% python3 -q
>>> import numpy as np
>>> np.set_printoptions(suppress=True, linewidth=100)
>>> data = np.load("test13.npy")
>>> data
array([[  0,   0,   0,  -4,   2,  -4],
       [  0,   0,   0,  -2,  -4,   0],
       [  0,   0,   0,  -2,  -2,  -4],
       [-18,   9, -18,  -2,   1,  -2],
       [ -9, -18,   0,  -1,  -2,   0],
       [ -9,  -9, -18,  -1,  -1,  -2]])
>>> round(float(np.linalg.norm(data, "nuc")), 1)
77.1
>>> round(np.linalg.norm(data, 1), 1), round(np.linalg.norm(data, np.inf), 1)
(np.float64(36.0), np.float64(50.0))
>>> round(np.linalg.norm(data[5], 1), 1), np.round(np.linalg.norm(data[5], np.inf), 1)
(np.float64(40.0), np.float64(18.0))
>>> np.round(np.linalg.norm(data, axis=0), 1)
array([22. , 22. , 25.5,  5.5,  5.5,  6.3])
>>> data[5] @ data[0]
np.int64(10)
>>> np.round(np.linalg.norm(data, axis=1), 1)
array([ 6. ,  4.5,  4.9, 27.2, 20.2, 22.2])
>>> np.round(np.linalg.norm(data) ** 2 / np.linalg.norm(data, 2) ** 2, 1)
np.float64(1.6)
>>> f = np.array([-2, -2])
>>> np.polyval(f, data[4])
array([16, 34, -2,  0,  2, -2])
>>> np.cross(data[4, :3], data[5, :3])
array([ 324, -162,  -81])
>>> x = np.array([0, 1, 1, 0, 1, 3])
>>> y = data @ x
>>> coef, lr = np.zeros(6), 1 / np.linalg.norm(data, 2) ** 2
>>> for i in range(50):
...     coef -= lr * data.T @ (data @ coef - y)
...     if i % 10 == 0: print(i, round(np.linalg.norm(data @ coef - y), 1))
... 
0 20.5
10 10.9
20 7.1
30 5.0
40 3.9
>>> coef.round(1)
array([-0.1,  1. ,  1.1,  1.1,  0.6,  1.8])
>>> np.trace(data)
np.int64(-6)
>>> np.round(np.sort(np.abs(np.linalg.eigvals(data))), 1)
array([ 5.7,  5.7,  7.2,  7.2, 13.3, 16.8])
>>> data.inv()
Traceback (most recent call last):
  File "<python-input-21>", line 1, in <module>
    data.inv()
    ^^^^^^^^
AttributeError: 'numpy.ndarray' object has no attribute 'inv'
>>> np.linalg.matrix_power(data, 2)
array([[ 90, -36, 144,  10,  -4,  16],
       [ 72,  54,  36,   8,   6,   4],
       [ 90,  54, 108,  10,   6,  12],
       [ 45, -18,  72,  95, -38, 152],
       [ 36,  27,  18,  76,  57,  38],
       [ 45,  27,  54,  95,  57, 114]])
>>> data @ data
array([[ 90, -36, 144,  10,  -4,  16],
       [ 72,  54,  36,   8,   6,   4],
       [ 90,  54, 108,  10,   6,  12],
       [ 45, -18,  72,  95, -38, 152],
       [ 36,  27,  18,  76,  57,  38],
       [ 45,  27,  54,  95,  57, 114]])
>>> (data + data.T) / 2
array([[  0. ,   0. ,   0. , -11. ,  -3.5,  -6.5],
       [  0. ,   0. ,   0. ,   3.5, -11. ,  -4.5],
       [  0. ,   0. ,   0. , -10. ,  -1. , -11. ],
       [-11. ,   3.5, -10. ,  -2. ,   0. ,  -1.5],
       [ -3.5, -11. ,  -1. ,   0. ,  -2. ,  -0.5],
       [ -6.5,  -4.5, -11. ,  -1.5,  -0.5,  -2. ]])
>>> np.round(np.linalg.det(data), 1)
np.float64(-373248.0)
>>> (data - data.T) / 2
array([[ 0. ,  0. ,  0. ,  7. ,  5.5,  2.5],
       [ 0. ,  0. ,  0. , -5.5,  7. ,  4.5],
       [ 0. ,  0. ,  0. ,  8. , -1. ,  7. ],
       [-7. ,  5.5, -8. ,  0. ,  1. , -0.5],
       [-5.5, -7. ,  1. , -1. ,  0. ,  0.5],
       [-2.5, -4.5, -7. ,  0.5, -0.5,  0. ]])
